>>> import numpy as np
>>> import numpy.linalg as la
>>> np.set_printoptions(precision=2, suppress=True, linewidth=200)
>>> def rd(a):
...     return np.round(a, 2) + 0
... 
>>> arr = np.array([[0, 3, 8, 1, -3], [5, 1, 3, 1, -1], [4, 7, 3, 1, -7]])
>>> vec = np.array([0, 0, 2, -3, 1])
>>> h = np.maximum(arr @ vec, 0)
>>> rd(np.tanh(arr @ vec))
array([ 1.  ,  0.96, -1.  ])
>>> theta = np.radians(135)
>>> Rm = np.eye(5)
>>> Rm[2, 2] = Rm[1, 1] = np.cos(theta)
>>> Rm[2, 1], Rm[1, 2] = -np.sin(theta), np.sin(theta)
>>> rd(Rm)
array([[ 1.  ,  0.  ,  0.  ,  0.  ,  0.  ],
       [ 0.  , -0.71,  0.71,  0.  ,  0.  ],
       [ 0.  , -0.71, -0.71,  0.  ,  0.  ],
       [ 0.  ,  0.  ,  0.  ,  1.  ,  0.  ],
       [ 0.  ,  0.  ,  0.  ,  0.  ,  1.  ]])
>>> other = arr @ Rm.T
>>> rd(la.svd(arr, compute_uv=False)), rd(la.svd(other, compute_uv=False))
(array([13.86,  5.79,  4.27]), array([13.86,  5.79,  4.27]))
>>> np.allclose(arr @ arr.T, other @ other.T)
True
>>> Q = Rm.astype(float).copy()
>>> for j in range(5):
...     Q[:, j] -= Q[:, :j] @ (Q[:, :j].T @ Q[:, j])
...     Q[:, j] /= la.norm(Q[:, j])
... 
>>> rd(Q)
array([[ 1.  ,  0.  ,  0.  ,  0.  ,  0.  ],
       [ 0.  , -0.71,  0.71,  0.  ,  0.  ],
       [ 0.  , -0.71, -0.71,  0.  ,  0.  ],
       [ 0.  ,  0.  ,  0.  ,  1.  ,  0.  ],
       [ 0.  ,  0.  ,  0.  ,  0.  ,  1.  ]])
>>> rng = np.random.default_rng(369)
>>> other = arr + rng.integers(-2, 3, (3, 1)) @ rng.integers(-2, 3, (1, 5))
>>> other
array([[-1,  2,  7,  1, -4],
       [ 4,  0,  2,  1, -2],
       [ 2,  5,  1,  1, -9]])
>>> other - arr
array([[-1, -1, -1,  0, -1],
       [-1, -1, -1,  0, -1],
       [-2, -2, -2,  0, -2]])
>>> np.abs(other - arr).sum(axis=1)
array([4, 4, 8])
>>> rd(la.svd(other - arr, compute_uv=False))
array([4.9, 0. , 0. ])
>>> la.matrix_rank(other - arr, tol=1e-8)
np.int64(1)
>>> other = arr / np.sqrt((arr ** 2).mean(axis=1, keepdims=True))
>>> la.matrix_rank(other) == la.matrix_rank(arr)
np.True_
>>> rd(other[2])
array([ 0.8 ,  1.41,  0.6 ,  0.2 , -1.41])
>>> la.matrix_rank(arr - arr.mean(axis=1, keepdims=True))
np.int64(3)
>>> M = np.load("arr.npy")
>>> M
array([[  0.74,  -3.17,   0.03],
       [ -2.86,  -2.42,  -0.38],
       [  4.24,  -2.03,   0.94],
       [ -3.81,  -0.92,  -0.94],
       [ -0.04,   1.64,   0.29],
       [  6.45,  -1.63,   0.75],
       [ 10.58,  -2.2 ,   1.26],
       [  0.33,   1.73,   0.03],
       [ -3.21,  -1.26,  -0.89],
       [  7.5 ,  -2.84,   0.69],
       [ -7.84,   0.74,  -0.62],
       [  5.62,  -0.73,   1.38],
       [-10.03,   3.31,  -1.04],
       [ -4.55,   1.66,  -0.61],
       [  7.82,  -0.31,   1.14],
       [ -8.28,   1.15,  -1.2 ],
       [ -6.81,   1.62,  -1.31],
       [ -2.48,  -2.42,  -0.3 ],
       [  4.66,   0.72,   0.52],
       [ -2.65,  -2.43,  -0.1 ],
       [  4.17,  -1.92,   0.48]])
>>> W = np.array([[9, -5, -1, -7, 3, 5], [0, -9, -2, 9, -5, 7], [7, 7, 0, -8, -1, 5]])
>>> coef = np.array([-1, 1, 1, 2, 2, 2])
>>> hid = np.maximum(M @ W + coef, 0)
>>> rd((hid > 0).mean(axis=0))
array([0.52, 0.62, 0.62, 0.48, 0.57, 0.48])
>>> la.matrix_rank(hid)
np.int64(6)
>>> cent = np.array([[4, 7, 8],
...     [-2, 1, 4],
...     [-9, -1, -7],
...     [3, -4, -8],
...     [-9, 0, -7],
...     [1, -8, 1]])
>>> (hid @ cent).round(6).argmax(axis=1)
array([1, 1, 2, 0, 0, 2, 2, 0, 0, 2, 0, 2, 0, 0, 2, 0, 0, 2, 2, 2, 1])
>>> W @ cent
array([[ 12,  47,  99],
       [115, -99, -52],
       [  4,  48, 160]])
>>> Xs = M - M.mean(axis=0)
>>> V = la.svd(Xs)[2][:2]
>>> other = Xs - Xs @ V.T @ V
>>> rd(other.std(axis=0))
array([0.04, 0.01, 0.27])
>>> rd((Xs @ V.T).std(axis=0))
array([5.93, 1.56])
>>> rd(np.cov(Xs @ V.T, rowvar=False))
array([[36.88,  0.  ],
       [ 0.  ,  2.56]])
>>> hat = M @ la.solve(M.T @ M, M.T)
>>> rd(np.trace(hat))
np.float64(3.0)
>>> rd(hat @ M[:, 2])
array([ 0.03, -0.38,  0.94, -0.94,  0.29,  0.75,  1.26,  0.03, -0.89,  0.69, -0.62,  1.38, -1.04, -0.61,  1.14, -1.2 , -1.31, -0.3 ,  0.52, -0.1 ,  0.48])
>>> E = np.diag(np.array([3, 1, 4, 5, 2])) + 4 * np.eye(5, k=1) + 4 * np.eye(5, k=-1)
>>> E
array([[3., 4., 0., 0., 0.],
       [4., 1., 4., 0., 0.],
       [0., 4., 4., 4., 0.],
       [0., 0., 4., 5., 4.],
       [0., 0., 0., 4., 2.]])
>>> W = np.array([[2, 2, 1, 0, 2, 2],
...     [0, 2, 1, 0, 2, 1],
...     [0, 0, 2, 1, 2, 0],
...     [0, 1, 2, 0, 1, 2],
...     [2, 2, 2, 1, 0, 2]])
>>> coef = np.array([4, 4, 2, 1, 0, 9])
>>> hid = np.maximum(E @ W + coef, 0)
>>> (hid > 0).astype(int)
array([[1, 1, 1, 1, 1, 1],
       [1, 1, 1, 1, 1, 1],
       [1, 1, 1, 1, 1, 1],
       [1, 1, 1, 1, 1, 1],
       [1, 1, 1, 1, 1, 1]])
>>> (hid > 0).mean(axis=0)
array([1., 1., 1., 1., 1., 1.])
>>> hid
array([[10., 18.,  9.,  1., 14., 19.],
       [12., 14., 15.,  5., 18., 18.],
       [ 4., 16., 22.,  5., 20., 21.],
       [12., 17., 28.,  9., 13., 27.],
       [ 8., 12., 14.,  3.,  4., 21.]])
>>> cent = np.array([[-5, -1, -4],
...     [-2, 4, -1],
...     [-1, -2, -5],
...     [5, 4, -1],
...     [-4, 3, 2],
...     [-4, 5, 5]])
>>> W @ cent
array([[-31,  20,  -1],
       [-17,  17,   2],
       [ -5,   6,  -7],
       [-16,  13,   1],
       [-19,  16, -11]])
>>> ev, V = la.eigh(E)
>>> vec = np.array([9, 4, 8, 1, 0])
>>> np.abs(E).sum(axis=1).max(), rd(np.abs(ev).max())
(np.float64(13.0), np.float64(10.53))
>>> rd(vec @ E @ vec / (vec @ vec)), rd(ev[0]), rd(ev[-1])
(np.float64(6.96), np.float64(-4.1), np.float64(10.53))
>>> (np.sign(V[:, -1].round(6)) == np.sign(V[0, -1].round(6))).astype(int)
array([1, 1, 1, 1, 1])
>>> rd(la.eigvalsh(E[1:, 1:]))
array([-3.11, -0.25,  5.  , 10.36])
>>> X = np.loadtxt("x.csv", delimiter=",")
>>> X
array([[1., 0., 2., 1.],
       [1., 1., 0., 2.],
       [2., 1., 1., 0.],
       [0., 2., 1., 1.]])
>>> def softmax(z):
...     e = np.exp(z - z.max(axis=-1, keepdims=True))
...     return e / e.sum(axis=-1, keepdims=True)
... 
>>> rd(softmax(10 * X[3]))
array([0., 1., 0., 0.])
>>> S = X @ X.T / np.sqrt(4)
>>> rd(softmax(S))
array([[0.55, 0.12, 0.2 , 0.12],
       [0.12, 0.55, 0.12, 0.2 ],
       [0.2 , 0.12, 0.55, 0.12],
       [0.12, 0.2 , 0.12, 0.55]])
>>> rd(softmax(S)[3] @ X)
array([0.57, 1.43, 0.92, 1.08])
>>> hat = np.triu(np.array([[-1, 1, -1, 1], [2, 0, 1, -1], [2, 2, 0, -2], [2, 2, 1, -1]]), 1) + np.eye(4)
>>> other = hat @ X @ la.inv(hat)
>>> other
array([[ 0.,  2.,  0.,  6.],
       [ 3., -3.,  6.,  7.],
       [ 2., -5.,  6.,  3.],
       [ 0.,  2., -1.,  1.]])
>>> rd(la.det(other))
np.float64(16.0)
>>> rd(np.poly(other))
array([ 1., -4., -2.,  4., 16.])
>>> hat @ X - X @ hat
array([[-1.,  1.,  1.,  6.],
       [ 2., -2.,  0., -1.],
       [ 0., -6., -1., -1.],
       [ 0.,  0., -2.,  4.]])
>>> u = np.array([4, -4, -9, -5])
>>> other = X + np.outer(u, np.eye(4)[1])
>>> la.matrix_rank(la.inv(other) - la.inv(X), tol=1e-8)
np.int64(1)
>>> data = np.load("data.npy")
>>> data
array([[2, 2, 2, 2],
       [2, 4, 4, 4],
       [2, 4, 6, 6],
       [2, 4, 6, 8]])
>>> vec = np.ones(4)
>>> for _ in range(4):
...     vec = data @ vec
...     vec /= la.norm(vec)
...     print(round(vec @ data @ vec, 2))
... 
16.56
16.58
16.58
16.58
>>> rd(la.eigvalsh(data)[-1])
np.float64(16.58)
>>> np.allclose(data @ data.T, data.T @ data)
True
>>> K = np.load("sample13.npy")
>>> K
array([[ 0.73, -0.87,  0.94, -1.1 ],
       [ 0.8 , -1.  ,  1.1 , -1.  ],
       [ 0.7 ,  0.2 , -0.4 ,  1.6 ]])
>>> C2 = K.T @ K
>>> rd(np.trace(C2)), rd((K ** 2).sum())
(np.float64(10.48), np.float64(10.48))
>>> la.matrix_rank(C2)
np.int64(3)
>>> other = np.array([[-5, 3, 0], [-2, 4, -2], [-5, -3, -1], [-3, 4, 2]])
>>> la.matrix_rank(K @ other)
np.int64(3)
>>> rd(K @ other)
array([[-3.31, -8.51, -1.4 ],
       [-4.5 , -8.9 , -1.1 ],
       [-6.7 , 10.5 ,  3.2 ]])
>>> rd(np.einsum("ij,ij->i", K, K))
array([3.38, 3.85, 3.25])
>>> rd(np.einsum("ij->j", K))
array([ 2.23, -1.67,  1.64, -0.5 ])
>>> K.reshape(-1, 2)
array([[ 0.73, -0.87],
       [ 0.94, -1.1 ],
       [ 0.8 , -1.  ],
       [ 1.1 , -1.  ],
       [ 0.7 ,  0.2 ],
       [-0.4 ,  1.6 ]])
>>> K.ravel(order="F")
array([ 0.73,  0.8 ,  0.7 , -0.87, -1.  ,  0.2 ,  0.94,  1.1 , -0.4 , -1.1 , -1.  ,  1.6 ])
>>> t3 = K.reshape(3, 2, -1)
>>> rd(np.einsum("ihd,ihd->ih", t3, t3))
array([[1.29, 2.09],
       [1.64, 2.21],
       [0.53, 2.72]])
>>> t3.shape
(3, 2, 2)
>>> t3.transpose(1, 0, 2)
array([[[ 0.73, -0.87],
        [ 0.8 , -1.  ],
        [ 0.7 ,  0.2 ]],

       [[ 0.94, -1.1 ],
        [ 1.1 , -1.  ],
        [-0.4 ,  1.6 ]]])
>>> t3[:, 0]
array([[ 0.73, -0.87],
       [ 0.8 , -1.  ],
       [ 0.7 ,  0.2 ]])
>>> A = np.load("case3.npy")
>>> A
array([[ -1,   0,   1,  -2,   0,   2],
       [ -2,   1,  -2,  -4,   2,  -4],
       [  2,   3,   3,   4,   6,   6],
       [ -4,   0,   4,  -6,   0,   6],
       [ -8,   4,  -8, -12,   6, -12],
       [  8,  12,  12,  12,  18,  18]])
>>> vec = np.array([2, 0, 1, 1, 1, 2])
>>> la.norm(A @ vec) <= la.norm(A, 2) * la.norm(vec) + 1e-9
np.True_
>>> (A * vec).sum(axis=1)
array([  1, -16,  29,   2, -54,  94])
>>> A @ (2 * vec)
array([   2,  -32,   58,    4, -108,  188])
>>> A * vec
array([[ -2,   0,   1,  -2,   0,   4],
       [ -4,   0,  -2,  -4,   2,  -8],
       [  4,   0,   3,   4,   6,  12],
       [ -8,   0,   4,  -6,   0,  12],
       [-16,   0,  -8, -12,   6, -24],
       [ 16,   0,  12,  12,  18,  36]])
>>> A @ vec
array([  1, -16,  29,   2, -54,  94])
